% python3 -q
>>> import numpy as np
>>> import numpy.linalg as la
>>> np.set_printoptions(precision=2, suppress=True, linewidth=160, legacy="1.25")
>>> rnd = lambda a: np.round(a, 2) + 0
>>> W0 = np.loadtxt("a.csv", delimiter=",")
>>> W0
array([[ -2.,   4.,   2.,   2.,   0.,   3.,   0.],
       [ -1.,   3.,   2.,  -2.,  -5.,   6.,  -5.],
       [ -2.,   4.,   7.,  -7.,  -8.,   8.,  -4.],
       [ -7.,   0.,   5.,  -9.,  -3.,   7.,  -2.],
       [ -3.,   4.,   4.,  -9.,   0.,   6.,   2.],
       [  1.,   1.,   2.,  -8.,  -3.,   3.,  -3.],
       [ -4.,   6.,   5., -12.,   1.,  -1.,   2.],
       [ -2.,   3.,   4., -15.,   6.,  -2.,   0.],
       [ -1.,   0.,   9., -14.,  11.,  -5.,  -3.],
       [  3.,   2.,  14., -17.,  11.,  -8.,   0.],
       [  3.,  -2.,  12., -14.,   7., -10.,   5.],
       [  1.,   3.,   8., -10.,   8.,  -8.,   4.],
       [  4.,   4.,  11., -10.,  12.,  -7.,   0.],
       [  9.,   6.,  13., -12.,  11.,  -3.,  -4.],
       [  4.,   6.,  12., -15.,  11.,   0.,   0.],
       [  9.,   8.,   9., -10.,  11.,  -2.,  -5.],
       [  4.,  10.,   9.,  -9.,  16.,   3.,  -4.],
       [ -1.,   6.,  10.,  -8.,  19.,   7.,  -4.],
       [  0.,   6.,   7.,  -4.,  14.,  11.,  -7.],
       [ -3.,  10.,   2.,  -7.,  13.,  15.,  -2.],
       [  1.,  10.,   5.,  -2.,  10.,  17.,  -1.],
       [  5.,   5.,   9.,   1.,  10.,  15.,   1.],
       [  0.,   1.,  14.,   3.,   9.,  14.,   0.],
       [  3.,   0.,  15.,   2.,  13.,  18.,   2.],
       [  4.,   3.,  15.,   7.,  17.,  18.,  -1.],
       [  1.,   4.,  16.,   5.,  16.,  19.,   2.],
       [ -4.,  -1.,  16.,   4.,  20.,  20.,   5.],
       [ -4.,  -6.,  16.,   9.,  24.,  23.,   7.],
       [  1.,  -2.,  20.,   9.,  19.,  21.,   2.],
       [ -2.,  -1.,  22.,   6.,  20.,  20.,   1.],
       [  3.,   4.,  19.,   4.,  24.,  24.,   0.]])
>>> Xs = W0 - W0.mean(axis=0)
>>> U, sv, Vt = la.svd(Xs, full_matrices=False)
>>> print(rnd(Xs.mean(axis=0)))
[0. 0. 0. 0. 0. 0. 0.]
>>> la.matrix_rank(Xs)
7
>>> np.abs(Vt[0]).argmax()
5
>>> rnd(Vt[0] * np.sign(Vt[0, np.abs(Vt[0]).argmax()]))
array([-0.03, -0.08,  0.27,  0.51,  0.42,  0.69,  0.08])
>>> rnd(np.abs(Vt[-1]))
array([0.52, 0.62, 0.46, 0.25, 0.11, 0.25, 0.01])
>>> (np.sign(U[:, 0]) == np.sign(U[0, 0])).astype(int)
array([1, 1, 1, 1, 1, 1, 1, 1, 1, 1, 1, 1, 1, 1, 1, 1, 1, 0, 0, 0, 0, 0, 0, 0, 0, 0, 0, 0, 0, 0, 0])
>>> rnd(sv)
array([77.48, 42.65, 27.03, 19.98, 14.52, 12.  ,  8.36])
>>> rnd((sv ** 2).sum() ** 2 / (sv ** 4).sum())
2.19
>>> rnd(sv ** 2 / (sv ** 2).sum())
array([0.64, 0.19, 0.08, 0.04, 0.02, 0.02, 0.01])
>>> F = np.load("data.npy")
>>> F
array([[ 0,  0,  0],
       [ 0,  2,  0],
       [ 0,  0, -1]])
>>> # symmetric, so the eigenvalues are real
>>> np.allclose(F[:-1].T @ la.lstsq(F[:-1].T, F[-1])[0], F[-1])
False
>>> la.lstsq(F[:-1].T, F[-1])[2]
1
>>> rnd(np.trace(la.pinv(F) @ F))
2.0
>>> np.abs(np.diag(la.qr(F)[1])) > 1e-9
array([False,  True,  True])
>>> M = np.load("mat.npy")
>>> print(M)
[[ 5  1  1 -4  1  5 -1 -1 -4]
 [ 1  1  1  0  1  1 -1 -1 -2]
 [ 1  1  1  0  1  1 -1 -1 -2]
 [-4  0  0  4  0 -4  0  0  2]
 [ 1  1  1  0  1  1 -1 -1 -2]
 [ 5  1  1 -4  1  5 -1 -1 -4]
 [-1 -1 -1  0 -1 -1  1  1  2]
 [-1 -1 -1  0 -1 -1  1  1  2]
 [-4 -2 -2  2 -2 -4  2  2  5]]
>>> ev, evecs = la.eigh(M)
>>> x = np.array([-2, 3, 0, 3, 0, 1, -3, 1, 3])
>>> np.abs(M).sum(axis=1).max(), rnd(np.abs(ev).max())
(25, 18.08)
>>> print(rnd(evecs * np.abs(ev) @ evecs.T))
[[ 5.  1.  1. -4.  1.  5. -1. -1. -4.]
 [ 1.  1.  1.  0.  1.  1. -1. -1. -2.]
 [ 1.  1.  1.  0.  1.  1. -1. -1. -2.]
 [-4.  0.  0.  4.  0. -4.  0.  0.  2.]
 [ 1.  1.  1.  0.  1.  1. -1. -1. -2.]
 [ 5.  1.  1. -4.  1.  5. -1. -1. -4.]
 [-1. -1. -1.  0. -1. -1.  1.  1.  2.]
 [-1. -1. -1.  0. -1. -1.  1.  1.  2.]
 [-4. -2. -2.  2. -2. -4.  2.  2.  5.]]
>>> x @ M @ x
125
>>> B = M / la.norm(M, axis=1, keepdims=True)
>>> gram = B @ B.T
>>> rnd(la.norm(B, axis=1))
array([1., 1., 1., 1., 1., 1., 1., 1., 1.])
>>> print(rnd(gram[1]))
[ 0.74  1.    1.   -0.5   1.    0.74 -1.   -1.   -0.94]
>>> (np.abs(gram) > 0.9).astype(int)
array([[1, 0, 0, 1, 0, 1, 0, 0, 1],
       [0, 1, 1, 0, 1, 0, 1, 1, 1],
       [0, 1, 1, 0, 1, 0, 1, 1, 1],
       [1, 0, 0, 1, 0, 1, 0, 0, 0],
       [0, 1, 1, 0, 1, 0, 1, 1, 1],
       [1, 0, 0, 1, 0, 1, 0, 0, 1],
       [0, 1, 1, 0, 1, 0, 1, 1, 1],
       [0, 1, 1, 0, 1, 0, 1, 1, 1],
       [1, 1, 1, 0, 1, 1, 1, 1, 1]])
>>> U, sv, Vt = la.svd(M)
>>> rnd(sv)
array([18.08,  5.92,  0.  ,  0.  ,  0.  ,  0.  ,  0.  ,  0.  ,  0.  ])
>>> B = U[:, :2] @ np.diag(sv[:2]) @ Vt[:2]
>>> print(rnd(np.abs(M - B).max()))
0.0
>>> la.matrix_rank(B)
2
>>> rnd(la.norm(M - B, 2)), rnd(sv[2])
(0.0, 0.0)
>>> rnd(la.norm(M - B) / la.norm(M))
0.0
>>> la.matrix_rank(M)
2
>>> np.diff(M, axis=0)
array([[-4,  0,  0,  4,  0, -4,  0,  0,  2],
       [ 0,  0,  0,  0,  0,  0,  0,  0,  0],
       [-5, -1, -1,  4, -1, -5,  1,  1,  4],
       [ 5,  1,  1, -4,  1,  5, -1, -1, -4],
       [ 4,  0,  0, -4,  0,  4,  0,  0, -2],
       [-6, -2, -2,  4, -2, -6,  2,  2,  6],
       [ 0,  0,  0,  0,  0,  0,  0,  0,  0],
       [-3, -1, -1,  2, -1, -3,  1,  1,  3]])
>>> M.shape
(9, 9)
>>> np.unravel_index(np.abs(M).argmax(), M.shape)
(0, 0)
>>> rnd(M.mean(axis=0))
array([ 0.33,  0.11,  0.11, -0.22,  0.11,  0.33, -0.11, -0.11, -0.33])
>>> M - M[0]
array([[ 0,  0,  0,  0,  0,  0,  0,  0,  0],
       [-4,  0,  0,  4,  0, -4,  0,  0,  2],
       [-4,  0,  0,  4,  0, -4,  0,  0,  2],
       [-9, -1, -1,  8, -1, -9,  1,  1,  6],
       [-4,  0,  0,  4,  0, -4,  0,  0,  2],
       [ 0,  0,  0,  0,  0,  0,  0,  0,  0],
       [-6, -2, -2,  4, -2, -6,  2,  2,  6],
       [-6, -2, -2,  4, -2, -6,  2,  2,  6],
       [-9, -3, -3,  6, -3, -9,  3,  3,  9]])
>>> X = np.loadtxt("layer19.csv", delimiter=",")
>>> rnd(X)
array([[ 1.  , -0.03, -0.01,  0.  , -0.02, -0.01, -0.03, -0.01, -0.03,  0.  ],
       [-0.03,  0.42, -0.15, -0.03, -0.4 , -0.21, -0.52, -0.21, -0.52, -0.09],
       [-0.01, -0.15,  0.96, -0.01, -0.1 , -0.06, -0.14, -0.06, -0.14, -0.02],
       [ 0.  , -0.03, -0.01,  1.  , -0.02, -0.01, -0.03, -0.01, -0.03,  0.  ],
       [-0.02, -0.4 , -0.1 , -0.02,  0.73, -0.15, -0.36, -0.15, -0.36, -0.06],
       [-0.01, -0.21, -0.06, -0.01, -0.15,  0.92, -0.19, -0.08, -0.19, -0.03],
       [-0.03, -0.52, -0.14, -0.03, -0.36, -0.19,  0.53, -0.19, -0.47, -0.08],
       [-0.01, -0.21, -0.06, -0.01, -0.15, -0.08, -0.19,  0.92, -0.19, -0.03],
       [-0.03, -0.52, -0.14, -0.03, -0.36, -0.19, -0.47, -0.19,  0.53, -0.08],
       [ 0.  , -0.09, -0.02,  0.  , -0.06, -0.03, -0.08, -0.03, -0.08,  0.99]])
>>> U, sv, Vt = la.svd(F)
>>> print(np.argmax(sv[:-1] / (sv[1:] + 1e-6)) + 1)
2
>>> sv
array([2., 1., 0.])
>>> B = U[:, :2] @ np.diag(sv[:2]) @ Vt[:2]
>>> print(la.matrix_rank(B))
2
>>> rnd(la.norm(F - B) / la.norm(F))
0.0
>>> rnd(la.norm(F - B, 2)), sv[2]
(0.0, 0.0)
>>> print(B)
[[ 0.  0.  0.]
 [ 0.  2.  0.]
 [ 0.  0. -1.]]
>>> rnd(la.norm(X, axis=0))
array([1., 1., 1., 1., 1., 1., 1., 1., 1., 1.])
>>> ev, evecs = la.eigh(X)
>>> x = np.array([0, 0, 1, -3, 1, 3, -2, 1, 0, -1])
>>> rnd(np.abs(X).sum(axis=1).max()), rnd(np.abs(ev).max())
(2.59, 1.0)
>>> rnd(evecs * np.maximum(ev, 0) @ evecs.T)
array([[ 1.  , -0.02,  0.  ,  0.  , -0.01, -0.01, -0.01, -0.01, -0.01,  0.  ],
       [-0.02,  0.71, -0.08, -0.02, -0.2 , -0.11, -0.26, -0.11, -0.26, -0.05],
       [ 0.  , -0.08,  0.98,  0.  , -0.05, -0.03, -0.07, -0.03, -0.07, -0.01],
       [ 0.  , -0.02,  0.  ,  1.  , -0.01, -0.01, -0.01, -0.01, -0.01,  0.  ],
       [-0.01, -0.2 , -0.05, -0.01,  0.86, -0.07, -0.18, -0.07, -0.18, -0.03],
       [-0.01, -0.11, -0.03, -0.01, -0.07,  0.96, -0.1 , -0.04, -0.1 , -0.02],
       [-0.01, -0.26, -0.07, -0.01, -0.18, -0.1 ,  0.77, -0.1 , -0.23, -0.04],
       [-0.01, -0.11, -0.03, -0.01, -0.07, -0.04, -0.1 ,  0.96, -0.1 , -0.02],
       [-0.01, -0.26, -0.07, -0.01, -0.18, -0.1 , -0.23, -0.1 ,  0.77, -0.04],
       [ 0.  , -0.05, -0.01,  0.  , -0.03, -0.02, -0.04, -0.02, -0.04,  0.99]])
>>> np.allclose(X, X.T)
True
>>> rnd(np.abs(la.eigvals(X)).max())
1.0
>>> rnd(X @ X)
array([[1., 0., 0., 0., 0., 0., 0., 0., 0., 0.],
       [0., 1., 0., 0., 0., 0., 0., 0., 0., 0.],
       [0., 0., 1., 0., 0., 0., 0., 0., 0., 0.],
       [0., 0., 0., 1., 0., 0., 0., 0., 0., 0.],
       [0., 0., 0., 0., 1., 0., 0., 0., 0., 0.],
       [0., 0., 0., 0., 0., 1., 0., 0., 0., 0.],
       [0., 0., 0., 0., 0., 0., 1., 0., 0., 0.],
       [0., 0., 0., 0., 0., 0., 0., 1., 0., 0.],
       [0., 0., 0., 0., 0., 0., 0., 0., 1., 0.],
       [0., 0., 0., 0., 0., 0., 0., 0., 0., 1.]])
>>> rnd(np.trace(X))
8.0
>>> rnd(la.matrix_power(X, 2))
array([[1., 0., 0., 0., 0., 0., 0., 0., 0., 0.],
       [0., 1., 0., 0., 0., 0., 0., 0., 0., 0.],
       [0., 0., 1., 0., 0., 0., 0., 0., 0., 0.],
       [0., 0., 0., 1., 0., 0., 0., 0., 0., 0.],
       [0., 0., 0., 0., 1., 0., 0., 0., 0., 0.],
       [0., 0., 0., 0., 0., 1., 0., 0., 0., 0.],
       [0., 0., 0., 0., 0., 0., 1., 0., 0., 0.],
       [0., 0., 0., 0., 0., 0., 0., 1., 0., 0.],
       [0., 0., 0., 0., 0., 0., 0., 0., 1., 0.],
       [0., 0., 0., 0., 0., 0., 0., 0., 0., 1.]])
>>> np.allclose(X @ X.T, X.T @ X)
True
>>> rnd(np.sort(np.abs(la.eigvals(X))))
array([1., 1., 1., 1., 1., 1., 1., 1., 1., 1.])
>>> print(rnd((X + X.T) / 2))
[[ 1.   -0.03 -0.01  0.   -0.02 -0.01 -0.03 -0.01 -0.03  0.  ]
 [-0.03  0.42 -0.15 -0.03 -0.4  -0.21 -0.52 -0.21 -0.52 -0.09]
 [-0.01 -0.15  0.96 -0.01 -0.1  -0.06 -0.14 -0.06 -0.14 -0.02]
 [ 0.   -0.03 -0.01  1.   -0.02 -0.01 -0.03 -0.01 -0.03  0.  ]
 [-0.02 -0.4  -0.1  -0.02  0.73 -0.15 -0.36 -0.15 -0.36 -0.06]
 [-0.01 -0.21 -0.06 -0.01 -0.15  0.92 -0.19 -0.08 -0.19 -0.03]
 [-0.03 -0.52 -0.14 -0.03 -0.36 -0.19  0.53 -0.19 -0.47 -0.08]
 [-0.01 -0.21 -0.06 -0.01 -0.15 -0.08 -0.19  0.92 -0.19 -0.03]
 [-0.03 -0.52 -0.14 -0.03 -0.36 -0.19 -0.47 -0.19  0.53 -0.08]
 [ 0.   -0.09 -0.02  0.   -0.06 -0.03 -0.08 -0.03 -0.08  0.99]]
>>> K = np.load("sample0.npy")
>>> rnd(K)
array([[-0.14, -0.31,  0.23,  0.28],
       [-0.34, -0.47, -0.07,  0.38],
       [-0.68,  0.51, -0.48, -0.03],
       [-0.14, -0.03,  0.35, -0.78],
       [-0.14, -0.64, -0.53, -0.4 ],
       [-0.61, -0.09,  0.56,  0.02]])
>>> rnd(K.T @ K)
array([[1., 0., 0., 0.],
       [0., 1., 0., 0.],
       [0., 0., 1., 0.],
       [0., 0., 0., 1.]])
>>> rnd(la.pinv(K))
array([[-0.14, -0.34, -0.68, -0.14, -0.14, -0.61],
       [-0.31, -0.47,  0.51, -0.03, -0.64, -0.09],
       [ 0.23, -0.07, -0.48,  0.35, -0.53,  0.56],
       [ 0.28,  0.38, -0.03, -0.78, -0.4 ,  0.02]])
>>> rnd(K[:, 3] @ K[:, 0])
0.0
>>> rnd(K @ K.T)
array([[ 0.25,  0.28, -0.19, -0.11, -0.02,  0.25],
       [ 0.28,  0.49,  0.01, -0.27,  0.23,  0.21],
       [-0.19,  0.01,  0.95, -0.07,  0.03,  0.1 ],
       [-0.11, -0.27, -0.07,  0.75,  0.17,  0.26],
       [-0.02,  0.23,  0.03,  0.17,  0.87, -0.16],
       [ 0.25,  0.21,  0.1 ,  0.26, -0.16,  0.69]])
>>> B = K / la.norm(K, axis=1, keepdims=True)
>>> gram = B @ B.T
>>> (np.abs(gram) > 0.9).astype(int)
array([[1, 0, 0, 0, 0, 0],
       [0, 1, 0, 0, 0, 0],
       [0, 0, 1, 0, 0, 0],
       [0, 0, 0, 1, 0, 0],
       [0, 0, 0, 0, 1, 0],
       [0, 0, 0, 0, 0, 1]])
>>> rnd(gram)
array([[ 1.  ,  0.81, -0.38, -0.25, -0.04,  0.59],
       [ 0.81,  1.  ,  0.02, -0.44,  0.36,  0.37],
       [-0.38,  0.02,  1.  , -0.08,  0.03,  0.13],
       [-0.25, -0.44, -0.08,  1.  ,  0.21,  0.37],
       [-0.04,  0.36,  0.03,  0.21,  1.  , -0.21],
       [ 0.59,  0.37,  0.13,  0.37, -0.21,  1.  ]])
>>> rnd(la.norm(B, axis=1))
array([1., 1., 1., 1., 1., 1.])
>>> x = np.array([0, -2, 1, 2])
>>> y = K @ x
>>> rnd(y)
array([ 1.41,  1.63, -1.55, -1.15, -0.04,  0.77])
>>> rng = np.random.default_rng(7242)
>>> y = y + 0.3 * rng.normal(size=6)
>>> rnd(y)
array([ 1.61,  1.87, -1.34, -1.07, -0.34,  1.11])
>>> coef, *_ = la.lstsq(K, y)
>>> print(rnd(K.T @ (y - K @ coef)))
[0. 0. 0. 0.]
>>> rnd(la.norm(y - K @ coef))
0.16
>>> x = np.array([-3, -4, 9, -9])
>>> np.sign((K @ x).round(6))
array([ 1., -1., -1.,  1.,  1.,  1.])
>>> rnd(K @ x)
array([ 1.25, -1.23, -4.03, 10.73,  1.84,  7.02])
>>> rnd(np.einsum("ij,j->i", K, x))
array([ 1.25, -1.23, -4.03, 10.73,  1.84,  7.02])
>>> print((K @ x).argmax())
3
